In [1]: import numpy as np

In [2]: import numpy.linalg as la

In [3]: np.set_printoptions(precision=2, suppress=True, linewidth=160, sign=" ")

In [4]: mat = np.array([[0, 0, 1, 1], [0, 0, 0, 0], [1, 0, 0, 1], [1, 0, 1, 0]])

In [5]: # rows and columns are dependent

In [6]: evals, vecs = la.eigh(mat)

In [7]: vec = np.array([1, 2, 0, 9])

In [8]: vec @ mat @ vec
Out[8]: np.int64(18)

In [9]: np.round(vecs * np.abs(evals) @ vecs.T, 2) + 0
Out[9]: 
array([[ 1.33,  0.  ,  0.33,  0.33],
       [ 0.  ,  0.  ,  0.  ,  0.  ],
       [ 0.33,  0.  ,  1.33,  0.33],
       [ 0.33,  0.  ,  0.33,  1.33]])

In [10]: la.eigvalsh(mat[1:, 1:])
Out[10]: array([-1.,  0.,  1.])

In [11]: r = la.matrix_rank(mat)

In [12]: r
Out[12]: np.int64(3)

In [13]: null = la.svd(mat)[2][r:].T

In [14]: [int(la.matrix_rank(mat[:, :j + 1])) for j in range(4)]
Out[14]: [1, 1, 2, 3]

In [15]: np.allclose(mat @ null, 0)
Out[15]: True

In [16]: np.round(la.norm(mat, 2) / la.norm(mat), 2)
Out[16]: np.float64(0.82)

In [17]: la.cond(mat) > 100
Out[17]: np.True_

In [18]: np.argsort(-la.norm(mat, axis=0).round(6), kind="stable")[:3]
Out[18]: array([ 0,  2,  3])

In [19]: la.matrix_rank(mat, rtol=0.1)
Out[19]: np.int64(3)

In [20]: evals, vecs = la.eigh(mat)

In [21]: la.eigvalsh(mat + -3 * np.eye(4))
Out[21]: array([-4., -4., -3., -1.])

In [22]: np.round(vecs.T @ vecs, 2) + 0
Out[22]: 
array([[ 1.,  0.,  0.,  0.],
       [ 0.,  1.,  0.,  0.],
       [ 0.,  0.,  1.,  0.],
       [ 0.,  0.,  0.,  1.]])

In [23]: np.round(la.eigvalsh(mat @ mat), 2) + 0
Out[23]: array([ 0.,  1.,  1.,  4.])

In [24]: evals.round(2) + 0
Out[24]: array([-1., -1.,  0.,  2.])

In [25]: np.round(vecs @ np.diag(evals) @ vecs.T, 2) + 0
Out[25]: 
array([[ 0.,  0.,  1.,  1.],
       [ 0.,  0.,  0.,  0.],
       [ 1.,  0.,  0.,  1.],
       [ 1.,  0.,  1.,  0.]])

In [26]: np.trace(mat @ mat @ mat) // 6
Out[26]: np.int64(1)

In [27]: mat.sum(axis=0)
Out[27]: array([ 2,  0,  2,  2])

In [28]: Lm = np.diag(mat.sum(axis=1)) - mat

In [29]: round(la.det(Lm[1:, 1:]))
Out[29]: 0

In [30]: Lm @ np.ones(4)
Out[30]: array([ 0.,  0.,  0.,  0.])

In [31]: X = np.load("m.npy")

In [32]: X
Out[32]: 
array([[ 1,  0,  0,  0,  0],
       [-2,  1,  0,  0,  0],
       [-1, -1,  1,  0,  0],
       [-1, -2,  2,  1,  0],
       [ 2,  1,  2, -1,  1]])

In [33]: np.sort(la.eigvals(X))
Out[33]: array([ 1.,  1.,  1.,  1.,  1.])

In [34]: [int(la.matrix_rank(la.matrix_power(X, p))) for p in range(1, 6)]
Out[34]: [5, 5, 5, 5, 5]

In [35]: np.prod(np.diag(X)), round(float(la.det(X)), 2)
Out[35]: (np.int64(1), 1.0)

In [36]: evals, vecs = la.eig(X)

In [37]: np.prod(evals)
Out[37]: np.float64(1.0)

In [38]: evals
Out[38]: array([ 1.,  1.,  1.,  1.,  1.])

In [39]: np.sort(la.eigvals(la.inv(X)))
Out[39]: array([ 1.+0.j,  1.+0.j,  1.+0.j,  1.-0.j,  1.+0.j])

In [40]: X @ X
Out[40]: 
array([[ 1,  0,  0,  0,  0],
       [-4,  1,  0,  0,  0],
       [ 0, -2,  1,  0,  0],
       [ 0, -6,  4,  1,  0],
       [ 1,  2,  2, -2,  1]])

In [41]: (X - X.T) / 2
Out[41]: 
array([[ 0. ,  1. ,  0.5,  0.5, -1. ],
       [-1. ,  0. ,  0.5,  1. , -0.5],
       [-0.5, -0.5,  0. , -1. , -1. ],
       [-0.5, -1. ,  1. ,  0. ,  0.5],
       [ 1. ,  0.5,  1. , -0.5,  0. ]])

In [42]: np.allclose(X, X.T)
Out[42]: False

In [43]: la.determinant(X)
---------------------------------------------------------------------------
AttributeError                            Traceback (most recent call last)
Cell In[43], line 1
----> 1 la.determinant(X)

AttributeError: module 'numpy.linalg' has no attribute 'determinant'

In [44]: np.round(la.det(X), 2)
Out[44]: np.float64(1.0)

In [45]: (X + X.T) / 2
Out[45]: 
array([[ 1. , -1. , -0.5, -0.5,  1. ],
       [-1. ,  1. , -0.5, -1. ,  0.5],
       [-0.5, -0.5,  1. ,  1. ,  1. ],
       [-0.5, -1. ,  1. ,  1. , -0.5],
       [ 1. ,  0.5,  1. , -0.5,  1. ]])

In [46]: np.round(np.abs(la.eigvals(X)).max(), 2)
Out[46]: np.float64(1.0)

In [47]: rng = np.random.default_rng(7223)

In [48]: z = rng.permutation(5)

In [49]: z
Out[49]: array([ 1,  4,  2,  0,  3])

In [50]: Y = X[z][:, z]

In [51]: np.sort(np.abs(la.eigvals(Y)))
Out[51]: array([ 1.,  1.,  1.,  1.,  1.])

In [52]: np.round(la.det(Y), 2), round(la.det(X[z]), 2)
Out[52]: (np.float64(1.0), np.float64(-1.0))

In [53]: Y
Out[53]: 
array([[ 1,  0,  0, -2,  0],
       [ 1,  1,  2,  2, -1],
       [-1,  0,  1, -1,  0],
       [ 0,  0,  0,  1,  0],
       [-2,  0,  2, -1,  1]])

In [54]: np.allclose(Y, X)
Out[54]: False

In [55]: left, sigma, VT = la.svd(Y, full_matrices=False)

In [56]: sigma / sigma[0]
Out[56]: array([ 1.  ,  0.88,  0.54,  0.13,  0.02])

In [57]: left.shape, sigma.shape, VT.shape
Out[57]: ((5, 5), (5,), (5, 5))

In [58]: np.round(left.T @ left, 2) + 0
Out[58]: 
array([[ 1.,  0.,  0.,  0.,  0.],
       [ 0.,  1.,  0.,  0.,  0.],
       [ 0.,  0.,  1.,  0.,  0.],
       [ 0.,  0.,  0.,  1.,  0.],
       [ 0.,  0.,  0.,  0.,  1.]])

In [59]: np.allclose(left * sigma @ VT, Y)
Out[59]: True

In [60]: (sigma > 1e-8).sum()
Out[60]: np.int64(5)
